$ python3 -q
>>> import numpy as np
>>> import numpy.linalg as la
>>> np.set_printoptions(precision=3, suppress=True, linewidth=100, sign=" ")
>>> A = np.load("test8.npy")
>>> print(A)
[[ 0.3  0.5 -0.1  0.2 -1.4 -1.2  2.5]
 [ 1.   0.7  1.8 -2.8  0.7  0.7  1.5]
 [ 1.6 -1.2 -0.1 -1.2 -1.8  0.  -0.3]
 [-0.2 -0.2 -2.  -0.4  0.3  0.7  2.5]
 [ 0.5 -0.1 -1.1  0.4  0.3  0.   0. ]
 [ 0.1  0.2 -0.6 -0.2  0.3  0.9  0.4]
 [-1.3 -0.3 -0.4  2.3  0.1 -0.9 -0.1]
 [ 0.5 -1.   0.7 -0.5  0.3  0.3  0.1]
 [ 1.5 -1.6  0.9  1.1  1.1  0.1 -0.9]
 [-0.6  0.4  2.3 -0.8  1.9 -0.5  1.1]]
>>> vec = np.array([-5, -1, -7, 3, -2, -8, 8])
>>> y = A @ vec
>>> print(y)
[ 31.7 -21.7  -8.5  27.8   5.9  -1.7  22.7 -10.1 -19.1  -6.9]
>>> print(la.lstsq(A, y)[0])
[-5. -1. -7.  3. -2. -8.  8.]
>>> rng = np.random.default_rng(1928)
>>> y = y + 0.1 * rng.normal(size=10)
>>> print(y)
[ 31.677 -21.572  -8.625  27.682   5.859  -1.709  22.669 -10.218 -19.111  -7.039]
>>> b, *_ = la.lstsq(A, y)
>>> print([round(float(la.norm(la.solve(A.T @ A + lam * np.eye(7), A.T @ y))), 2) for lam in (0, 1, 10, 100)])
[14.59, 12.86, 8.62, 2.15]
>>> print(np.round(A.T @ (y - A @ b), 3) + 0)
[ 0.  0.  0.  0.  0.  0.  0.]
>>> print(b)
[-4.934 -0.849 -6.945  3.087 -2.046 -7.877  7.989]
>>> print(round(float(la.norm(y - A @ b)), 3))
0.137
>>> Y = A + rng.integers(-2, 3, (10, 5)) @ rng.integers(-2, 3, (5, 7))
>>> print(Y)
[[-0.7 -3.5 -3.1 -2.8 -3.4 -4.2 -0.5]
 [ 4.   7.7  0.8  8.2 -7.3  4.7  5.5]
 [ 4.6  3.8  5.9 -2.2  0.2  0.  -3.3]
 [-3.2 -3.2 -5.  -3.4  0.3 -5.3  2.5]
 [-1.5 -0.1  3.9 -5.6 -5.7  4.   5. ]
 [ 1.1 -2.8  0.4 -5.2  3.3 -0.1 -5.6]
 [ 0.7  3.7 -5.4 12.3  0.1 -4.9 -1.1]
 [-3.5 -5.   3.7 -6.5 -4.7  9.3  9.1]
 [-2.5 -5.6  0.9 -4.9  6.1 -2.9  1.1]
 [-2.6  2.4  1.3  1.2 -2.1 -2.5  6.1]]
>>> print(np.abs(Y - A).sum(axis=1))
[ 19.  38.  20.  18.  28.  20.  26.  40.  24.  18.]
>>> print(np.round(la.svd(Y - A, compute_uv=False), 3) + 0)
[ 23.885  21.466  13.088   7.295   6.869   0.      0.   ]
